>>> import numpy as np
>>> np.set_printoptions(suppress=True, linewidth=120)
>>> K = np.load("test0.npy")
>>> K
array([[  2,   0,  -1,  -1,   3,   0,  -3],
       [  0,   1,  -3,   2,   0,   2,   2],
       [ -2,   0,   3,   2,  -2,   3,  -1],
       [  2,   5, -16,   9,   3,  10,   7]])
>>> rng = np.random.default_rng(42)
>>> other = K + rng.integers(-2, 3, (4, 3)) @ rng.integers(-2, 3, (3, 7))
>>> other
array([[  0,   0,  -4,  -5,   5,   4,  -8],
       [  0,   5,  -3,   2,   0,   0,  -2],
       [ -4,  -4,   0,  -2,   0,   9,  -2],
       [  0,   7, -18,   7,   3,  12,  -1]])
>>> np.abs(other - K).sum(axis=1)
array([20, 10, 22, 18])
>>> print(np.round(np.linalg.svd(other - K, compute_uv=False), 1) + 0)
[13.7  9.4  1.7  0. ]
>>> np.linalg.matrix_rank(other - K, tol=1e-8)
np.int64(3)
>>> r0, v = other[1], other[2]
>>> r0 @ r0
np.int64(42)
>>> p = (r0 @ v) / (r0 @ r0) * r0
>>> (v - p) @ r0
np.float64(0.0)
>>> np.round(v - p, 1)
array([-4. , -1.6, -1.4, -1. ,  0. ,  9. , -3. ])
>>> print(np.linalg.matrix_rank(np.outer(r0, v)))
1
>>> round(np.linalg.norm(r0 + v) ** 2 + np.linalg.norm(r0 - v) ** 2, 1)
np.float64(326.0)
>>> r = np.linalg.matrix_rank(K)
>>> print(r)
3
>>> N = np.linalg.svd(K)[2][r:].T
>>> [int(np.linalg.matrix_rank(np.delete(K, i, axis=0))) for i in range(4)]
[3, 3, 2, 3]
>>> [int(np.linalg.matrix_rank(K[:i])) for i in range(1, len(K) + 1)]
[1, 2, 3, 3]
>>> round(float(np.trace(np.linalg.pinv(K) @ K)), 1)
3.0
>>> print(np.round(K @ np.linalg.pinv(K) @ K, 1) + 0)
[[  2.   0.  -1.  -1.   3.   0.  -3.]
 [  0.   1.  -3.   2.   0.   2.   2.]
 [ -2.   0.   3.   2.  -2.   3.  -1.]
 [  2.   5. -16.   9.   3.  10.   7.]]
>>> np.unique(K.round(6), axis=0).shape
(4, 7)
>>> np.linalg.matrix_rank(K, rtol=0.1)
np.int64(3)
>>> np.linalg.cond(K) > 100
np.True_
>>> mat = np.loadtxt("mat.csv", delimiter=",")
>>> mat
array([[3., 0., 3., 0., 3., 0.],
       [0., 2., 0., 2., 0., 2.],
       [2., 0., 2., 0., 2., 0.],
       [3., 0., 3., 0., 3., 0.],
       [0., 2., 0., 2., 0., 2.],
       [2., 0., 2., 0., 2., 0.]])
>>> left, sv, Vh = np.linalg.svd(mat)
>>> evecs = Vh[:(sv > 1e-8).sum()]
>>> x = mat[4] + 2 * mat[2] + rng.integers(2) * np.eye(6)[2]
>>> x
array([4., 2., 5., 2., 4., 2.])
>>> np.round(evecs.T @ evecs, 1) + 0
array([[0.3, 0. , 0.3, 0. , 0.3, 0. ],
       [0. , 0.3, 0. , 0.3, 0. , 0.3],
       [0.3, 0. , 0.3, 0. , 0.3, 0. ],
       [0. , 0.3, 0. , 0.3, 0. , 0.3],
       [0.3, 0. , 0.3, 0. , 0.3, 0. ],
       [0. , 0.3, 0. , 0.3, 0. , 0.3]])
>>> np.round(np.linalg.norm(x - evecs.T @ evecs @ x), 1)
np.float64(0.8)
